% python3 -q
>>> import numpy as np
>>> np.set_printoptions(precision=3, suppress=True, linewidth=140, legacy="1.25")
>>> W0 = np.loadtxt("out7.csv", delimiter=",")
>>> print(W0)
[[10.  5.  9.]
 [ 0.  0.  3.]
 [10.  5.  6.]
 [12.  6.  6.]]
>>> print(np.round(W0 @ np.linalg.pinv(W0) @ W0, 3) + 0)
[[10.  5.  9.]
 [ 0.  0.  3.]
 [10.  5.  6.]
 [12.  6.  6.]]
>>> print(np.abs(np.diag(np.linalg.qr(W0)[1])) > 1e-9)
[ True False  True]
>>> try:
...     np.linalg.inv(W0)
... except np.linalg.LinAlgError as e:
...     print("failed:", e)
... 
failed: Last 2 dimensions of the array must be square
>>> other = np.array([[0, 2], [0, 0], [0, 0]])
>>> M = np.kron(np.eye(3, dtype=int), other)
>>> print(M)
[[0 2 0 0 0 0]
 [0 0 0 0 0 0]
 [0 0 0 0 0 0]
 [0 0 0 2 0 0]
 [0 0 0 0 0 0]
 [0 0 0 0 0 0]
 [0 0 0 0 0 2]
 [0 0 0 0 0 0]
 [0 0 0 0 0 0]]
>>> rank = np.linalg.matrix_rank(M)
>>> print(rank)
3
>>> null = np.linalg.svd(M)[2][rank:].T
>>> print(null @ null.T)
[[1. 0. 0. 0. 0. 0.]
 [0. 0. 0. 0. 0. 0.]
 [0. 0. 1. 0. 0. 0.]
 [0. 0. 0. 0. 0. 0.]
 [0. 0. 0. 0. 1. 0.]
 [0. 0. 0. 0. 0. 0.]]
>>> print(null.shape)
(6, 3)
>>> print(np.allclose(M[:-1].T @ np.linalg.lstsq(M[:-1].T, M[-1])[0], M[-1]))
True
>>> u = np.array([2, 1, 1, 3])
>>> r1 = np.array([-1, -3, 0, 3])
>>> X = u[:, None] + r1[None, :]
>>> print(X)
[[ 1 -1  2  5]
 [ 0 -2  1  4]
 [ 0 -2  1  4]
 [ 2  0  3  6]]
>>> # row 2 repeats row 1
>>> Uu, sigma, vt = np.linalg.svd(X)
>>> V = vt[:(sigma > 1e-8).sum()]
>>> rng = np.random.default_rng(3607)
>>> x = X[0] + 3 * X[3] + rng.integers(2) * np.eye(4)[3]
>>> print(x)
[ 7. -1. 11. 23.]
>>> print(np.diag(V.T @ V))
[0.28  0.653 0.253 0.813]
>>> print(np.linalg.matrix_rank(X, rtol=0.1))
2
>>> print(np.linalg.lstsq(X[:-1].T, X[-1])[2])
2
>>> print(np.abs(np.diag(np.linalg.qr(X)[1])) > 1e-9)
[ True  True False False]
>>> rank = np.linalg.matrix_rank(X)
>>> print(rank)
2
>>> null = np.linalg.svd(X)[2][rank:].T
>>> print([int(np.linalg.matrix_rank(np.delete(X, i, axis=0))) for i in range(4)])
[2, 2, 2, 2]
>>> print(np.round(X @ null, 3) + 0)
[[0. 0.]
 [0. 0.]
 [0. 0.]
 [0. 0.]]
>>> print(null @ null.T)
[[ 0.72  -0.36  -0.24  -0.12 ]
 [-0.36   0.347 -0.213  0.227]
 [-0.24  -0.213  0.747 -0.293]
 [-0.12   0.227 -0.293  0.187]]
>>> sigma = 3 * 0.9 ** np.arange(7)
>>> A = rng.normal(size=(23, 7)) * rng.permutation(sigma)
>>> print(A)
[[ 0.505 -1.347  1.231 -0.888  1.488  0.499  4.867]
 [ 2.042  1.916 -0.881  1.411  3.144 -1.362 -1.398]
 [-0.488 -0.603 -1.866 -0.193  3.431 -1.753 -0.679]
 [ 1.746  0.012 -2.353 -1.166 -2.264 -0.555  0.335]
 [ 0.839 -1.755 -2.223  1.35  -1.724 -0.119 -0.006]
 [-1.563  1.517  3.688 -1.236 -2.934  1.249  2.019]
 [-2.842  1.053 -5.269 -2.644 -1.908 -4.315 -0.22 ]
 [ 2.554  0.294  2.934 -0.628  1.767  0.978 -0.814]
 [ 3.036 -1.866 -3.287 -1.894 -1.765 -2.414  4.552]
 [ 1.363 -1.626  0.368  1.744 -3.034 -0.142  1.471]
 [ 1.337  0.439 -1.094 -0.17   0.079 -1.527 -3.093]
 [-0.225  0.233 -0.911 -1.338  1.07   0.887 -1.083]
 [ 0.167 -1.835 -2.857 -1.28  -2.973  0.203  1.304]
 [ 2.855  1.116  0.104  2.746  1.117 -0.335 -2.919]
 [ 0.821 -1.604  0.218 -0.584  5.51   2.067  2.914]
 [-0.365  0.602 -1.784  2.806 -3.932 -1.803 -0.18 ]
 [-1.099  1.407  1.935  0.039 -2.145  0.698  3.909]
 [-1.832  1.794  1.814  2.568 -2.279 -1.401 -4.218]
 [-2.493 -3.02   0.051 -1.528  2.576  3.279 -1.503]
 [ 2.449 -0.856  2.189  0.323  1.745 -3.522  5.483]
 [-1.026 -0.461  1.122  0.265  3.536 -0.382 -0.28 ]
 [ 3.031  0.454  2.805  0.381 -0.549 -2.058 -0.033]
 [-1.562 -0.748 -0.266  1.006  2.164  0.636 -1.228]]
>>> Ac = A - A.mean(axis=0)
>>> V = np.linalg.svd(Ac)[2][:4]
>>> other = Ac - Ac @ V.T @ V
>>> print((Ac @ V.T).std(axis=0))
[2.797 2.702 2.252 1.97 ]
>>> print(round(float(np.linalg.norm(other) / np.linalg.norm(Ac)), 3))
0.375
>>> print(np.diag(V.T @ V))
[0.589 0.149 0.814 0.241 0.93  0.428 0.849]
>>> other = np.c_[A[:, :2] @ np.array([[1, 2], [2, 0]]), np.array([2, 2, -2, -2, -2, -2, 1, -1, -2, 0, 0, 0, -2, -1, -1, 1, 2, -1, 1, 2, 2, 1, 2])]
>>> print(other)
[[-2.189  1.009  2.   ]
 [ 5.875  4.084  2.   ]
 [-1.693 -0.976 -2.   ]
 [ 1.771  3.492 -2.   ]
 [-2.672  1.678 -2.   ]
 [ 1.47  -3.126 -2.   ]
 [-0.736 -5.684  1.   ]
 [ 3.143  5.109 -1.   ]
 [-0.696  6.073 -2.   ]
 [-1.888  2.727  0.   ]
 [ 2.215  2.675  0.   ]
 [ 0.241 -0.451  0.   ]
 [-3.503  0.333 -2.   ]
 [ 5.086  5.709 -1.   ]
 [-2.386  1.643 -1.   ]
 [ 0.84  -0.729  1.   ]
 [ 1.716 -2.197  2.   ]
 [ 1.757 -3.664 -1.   ]
 [-8.534 -4.987  1.   ]
 [ 0.737  4.898  2.   ]
 [-1.948 -2.052  2.   ]
 [ 3.939  6.061  1.   ]
 [-3.057 -3.124  2.   ]]
>>> print(np.linalg.matrix_rank(np.c_[A, other]))
8
>>> print(np.round(np.linalg.lstsq(A, other[:, 0])[0], 3) + 0)
[1. 2. 0. 0. 0. 0. 0.]
>>> x = np.array([2, 1, 2, 0, 2, 0, 2])
>>> rhs = A @ x
>>> print(np.round(np.linalg.lstsq(A, rhs)[0], 3) + 0)
[2. 1. 2. 0. 2. 0. 2.]
>>> print(np.round(np.linalg.pinv(A) @ A, 3) + 0)
[[1. 0. 0. 0. 0. 0. 0.]
 [0. 1. 0. 0. 0. 0. 0.]
 [0. 0. 1. 0. 0. 0. 0.]
 [0. 0. 0. 1. 0. 0. 0.]
 [0. 0. 0. 0. 1. 0. 0.]
 [0. 0. 0. 0. 0. 1. 0.]
 [0. 0. 0. 0. 0. 0. 1.]]
>>> rhs = rhs + 0.1 * rng.normal(size=23)
>>> print(rhs)
[ 14.963   7.696   0.199  -5.134  -7.901   4.063 -19.329  13.417   3.413  -1.467  -5.168  -2.123 -10.54    3.533  17.326 -12.072   6.66
 -11.136  -5.724  22.981   6.271  10.896  -2.371]
>>> c, *_ = np.linalg.lstsq(A, rhs)
>>> print(c)
[ 1.998  0.994  2.014 -0.02   2.007 -0.015  2.003]
>>> print(np.round(A.T @ (rhs - A @ c), 3) + 0)
[0. 0. 0. 0. 0. 0. 0.]
>>> print(np.round(np.linalg.norm(rhs - A @ c), 3))
0.489
>>> feats = np.loadtxt("w.csv", delimiter=",")
>>> print(feats)
[[ 0.  0.  0.  0.  0.  0.  0.]
 [ 0.  0.  0.  0.  0.  0.  0.]
 [ 0.  0.  0.  0.  0.  0. -3.]
 [ 0. -5.  0.  0.  0.  0.  0.]
 [ 0.  0.  3.  0.  0.  0.  0.]
 [-3.  0.  0.  0.  0.  0.  0.]
 [ 0.  0.  0.  0.  0. -5.  0.]]
>>> print(round(float(np.linalg.norm(feats, 2) / np.linalg.norm(feats)), 3))
0.57
>>> Uu, sigma, vt = np.linalg.svd(feats)
>>> print(sigma)
[ 5.  5.  3.  3.  3.  0. -0.]
>>> other = Uu[:, :5] @ np.diag(sigma[:5]) @ vt[:5]
>>> print(round(float(np.linalg.norm(feats - other) / np.linalg.norm(feats)), 3))
0.0
>>> print(np.linalg.matrix_rank(other))
5
>>> print(other)
[[ 0.  0.  0.  0.  0.  0.  0.]
 [ 0.  0.  0.  0.  0.  0.  0.]
 [ 0.  0.  0.  0.  0.  0. -3.]
 [ 0. -5.  0.  0.  0.  0.  0.]
 [ 0.  0.  3.  0.  0.  0.  0.]
 [-3.  0.  0.  0.  0.  0.  0.]
 [ 0.  0.  0.  0.  0. -5.  0.]]
>>> print(np.linalg.matrix_rank(feats, rtol=0.05))
5
>>> print((feats != 0).astype(int))
[[0 0 0 0 0 0 0]
 [0 0 0 0 0 0 0]
 [0 0 0 0 0 0 1]
 [0 1 0 0 0 0 0]
 [0 0 1 0 0 0 0]
 [1 0 0 0 0 0 0]
 [0 0 0 0 0 1 0]]
>>> print(np.sort(np.linalg.eigvals(feats).real))
[0. 0. 0. 0. 0. 0. 0.]
>>> F = np.loadtxt("run13.csv", delimiter=",")
>>> print(F)
[[ 12.019 -11.973   0.014  11.971  -0.017]
 [ 15.985 -16.035  -0.994  16.023   2.015]
 [ 12.019 -11.981  -6.001  12.02   12.023]
 [-15.962  16.003  -5.004 -15.985   9.968]
 [  3.993  -3.986  -0.006   3.984   0.02 ]
 [ -8.044   7.981   5.039  -8.002  -9.985]
 [-14.001  14.029   0.997 -13.987  -1.991]
 [ -1.999   1.995   7.981  -2.009 -15.996]]
>>> Uu, sigma, vt = np.linalg.svd(F)
>>> print(sigma)
[57.242 26.888  0.077  0.038  0.028]
>>> other = Uu[:, :2] @ np.diag(sigma[:2]) @ vt[:2]
>>> print(np.linalg.matrix_rank(other))
2
>>> print(np.round(np.linalg.norm(F - other, 2), 3), np.round(sigma[2], 3))
0.077 0.077
>>> print(np.argsort(-np.linalg.norm(F, axis=0).round(6), kind="stable")[:3])
[1 0 3]
>>> print(np.round(np.linalg.norm(F, 2) / np.linalg.norm(F), 3))
0.905
>>> print([round(float(x), 3) for x in np.linalg.svd(F, compute_uv=False)[:3]])
[57.242, 26.888, 0.077]
>>> print(np.linalg.matrix_rank(F, rtol=0.1))
2
>>> x = np.array([0, 2, 0, 1, 0])
>>> h1 = np.maximum(F @ x, 0)
>>> print(np.maximum(F @ x, 0) - np.maximum(-F @ x, 0))
[-11.975 -16.047 -11.942  16.021  -3.988   7.96   14.071   1.981]
>>> print(np.flatnonzero(h1 > 1e-9))
[3 5 6 7]
>>> print(F * (h1 > 1e-9)[:, None])
[[  0.     -0.      0.      0.     -0.   ]
 [  0.     -0.     -0.      0.      0.   ]
 [  0.     -0.     -0.      0.      0.   ]
 [-15.962  16.003  -5.004 -15.985   9.968]
 [  0.     -0.     -0.      0.      0.   ]
 [ -8.044   7.981   5.039  -8.002  -9.985]
 [-14.001  14.029   0.997 -13.987  -1.991]
 [ -1.999   1.995   7.981  -2.009 -15.996]]
>>> data = np.load("case3.npy")
>>> print(data)
[[ 3 -3  0  4  0 -1]
 [ 4 -2  1  5  1  0]
 [ 3 -3  0  4  0 -1]
 [ 4 -2  1  5  1  0]
 [ 3 -3  0  4  0 -1]
 [ 5 -1  2  6  2  1]
 [ 3 -3  0  4  0 -1]
 [ 5 -1  2  6  2  1]
 [ 3 -3  0  4  0 -1]]
>>> # rank 2
>>> Uu, sigma, vt = np.linalg.svd(data)
>>> V = vt[:(sigma > 1e-8).sum()]
>>> x = data[2] + -2 * data[6] + rng.integers(2) * np.eye(6)[4]
>>> print(x)
[-3.  3.  0. -4.  0.  1.]
>>> print(np.linalg.matrix_rank(np.vstack([data, x])))
2
>>> print(round(np.linalg.norm(x - V.T @ V @ x), 3))
0.0
>>> print(W0[3] @ W0[2])
186.0
>>> print(round(float(np.linalg.norm(W0[3] - W0[2])), 3))
2.236
>>> t3 = np.stack([data, 2 * data, data[::-1]])
>>> print(np.linalg.matrix_rank(t3.reshape(3, -1)))
2
>>> print((t3 @ data.T).shape)
(3, 9, 9)
>>> print(t3.shape)
(3, 9, 6)
>>> print(np.linalg.norm(t3, axis=(1, 2)))
[20.273 40.546 20.273]
>>> data @ data
Traceback (most recent call last):
  File "<python-input-103>", line 1, in <module>
    data @ data
    ~~~~~^~~~~~
ValueError: matmul: Input operand 1 has a mismatch in its core dimension 0, with gufunc signature (n?,k),(k,m?)->(n?,m?) (size 9 is different from 6)
>>> C2 = data.T @ data
>>> print(np.trace(C2), (data ** 2).sum())
411 411
>>> print(np.allclose(C2, C2.T))
True
>>> print(np.round(np.linalg.eigvalsh(C2)[::-1], 3) + 0)
[382.633  28.367   0.      0.      0.      0.   ]
>>> print(np.diag(C2))
[127  55  10 202  10   7]
>>> print(np.round(np.linalg.svd(data, compute_uv=False) ** 2, 3) + 0)
[382.633  28.367   0.      0.      0.      0.   ]
>>> print(C2)
[[127 -71  28 160  28  -5]
 [-71  55  -8 -92  -8  13]
 [ 28  -8  10  34  10   4]
 [160 -92  34 202  34  -8]
 [ 28  -8  10  34  10   4]
 [ -5  13   4  -8   4   7]]
>>> arr = np.loadtxt("block12.csv", delimiter=",")
>>> print(arr)
[[2. 0. 0. 0. 0. 0.]
 [0. 0. 0. 0. 0. 0.]
 [0. 0. 0. 0. 0. 0.]
 [0. 0. 2. 0. 0. 0.]
 [0. 0. 0. 0. 0. 0.]
 [0. 0. 0. 0. 0. 0.]
 [0. 0. 0. 0. 2. 0.]
 [0. 0. 0. 0. 0. 0.]
 [0. 0. 0. 0. 0. 0.]]
>>> x = np.array([-5, -4, 5, 0, 2, 4])
>>> print(M @ (2 * x))
[-16   0   0   0   0   0  16   0   0]
>>> print(M * x)
[[ 0 -8  0  0  0  0]
 [ 0  0  0  0  0  0]
 [ 0  0  0  0  0  0]
 [ 0  0  0  0  0  0]
 [ 0  0  0  0  0  0]
 [ 0  0  0  0  0  0]
 [ 0  0  0  0  0  8]
 [ 0  0  0  0  0  0]
 [ 0  0  0  0  0  0]]
>>> print(M @ x)
[-8  0  0  0  0  0  8  0  0]
>>> print(np.einsum("ij,j->i", M, x))
[-8  0  0  0  0  0  8  0  0]
